% python3 -q
>>> import numpy as np
>>> np.set_printoptions(suppress=True, linewidth=200)
>>> mat = np.load("w.npy")
>>> mat.round(2)
array([[ 1.64, -0.31,  0.12,  0.48, -0.66, -0.67, -0.17,  0.62],
       [-0.31,  2.8 ,  0.04, -0.18, -0.33, -0.07, -0.08,  0.04],
       [ 0.12,  0.04,  2.25,  0.35,  0.27,  0.17,  0.09, -0.89],
       [ 0.48, -0.18,  0.35,  1.74, -0.31,  0.85,  0.38,  0.36],
       [-0.66, -0.33,  0.27, -0.31,  2.38, -0.14, -0.06,  0.47],
       [-0.67, -0.07,  0.17,  0.85, -0.14,  1.73, -0.84, -0.13],
       [-0.17, -0.08,  0.09,  0.38, -0.06, -0.84,  2.28, -0.44],
       [ 0.62,  0.04, -0.89,  0.36,  0.47, -0.13, -0.44,  1.19]])
>>> round(np.linalg.norm(mat, 2) / np.linalg.norm(mat), 2)
np.float64(0.45)
>>> np.linalg.cond(mat) > 100
np.True_
>>> feats = np.loadtxt("m.csv", delimiter=",")
>>> feats.round(2)
array([[ 0.03, -0.06, -0.06, -0.14],
       [-0.06,  0.15,  0.15,  0.32],
       [-0.06,  0.15,  0.15,  0.32],
       [-0.14,  0.32,  0.32,  0.68]])
>>> round(np.abs(np.linalg.eigvals(feats)).max(), 2)
np.float64(1.0)
>>> np.round(np.sort(np.abs(np.linalg.eigvals(feats))), 2) + 0
array([0., 0., 0., 1.])
>>> (feats - feats.T) / 2
array([[0., 0., 0., 0.],
       [0., 0., 0., 0.],
       [0., 0., 0., 0.],
       [0., 0., 0., 0.]])
>>> round(float(np.linalg.det(feats)), 2)
0.0
>>> np.round(feats @ feats, 2)
array([[ 0.03, -0.06, -0.06, -0.14],
       [-0.06,  0.15,  0.15,  0.32],
       [-0.06,  0.15,  0.15,  0.32],
       [-0.14,  0.32,  0.32,  0.68]])
>>> np.trace(feats)
np.float64(1.0)
>>> np.allclose(feats @ feats.T, feats.T @ feats)
True
>>> P = np.triu(np.array([[2, 2, 2, 0], [1, 3, 2, -3], [1, -3, 2, -1], [1, -1, -2, 3]]), 1) + np.eye(4)
>>> out = P @ feats @ np.linalg.inv(P)
>>> np.linalg.matrix_rank(out)
np.int64(1)
>>> np.round(P @ feats - feats @ P, 2)
array([[-0.25,  0.54,  0.66,  1.01],
       [ 0.28, -0.53, -0.82, -0.81],
       [ 0.14, -0.19, -0.48, -0.09],
       [ 0.  ,  0.27, -0.36,  1.27]])
>>> np.round(np.linalg.det(out), 2)
np.float64(0.0)
>>> u, v = feats[1], feats[3]
>>> round(float(u @ v), 2)
0.32
>>> round(float(u @ u), 2)
0.15
>>> p = (u @ v) / (u @ u) * u
>>> np.round(np.outer(u, v), 2)
array([[ 0.01, -0.02, -0.02, -0.04],
       [-0.02,  0.05,  0.05,  0.1 ],
       [-0.02,  0.05,  0.05,  0.1 ],
       [-0.04,  0.1 ,  0.1 ,  0.21]])
>>> np.round(np.linalg.norm(u + v) ** 2 + np.linalg.norm(u - v) ** 2, 2)
np.float64(1.65)
>>> p.round(2)
array([-0.14,  0.32,  0.32,  0.68])
>>> v - p
array([0., 0., 0., 0.])
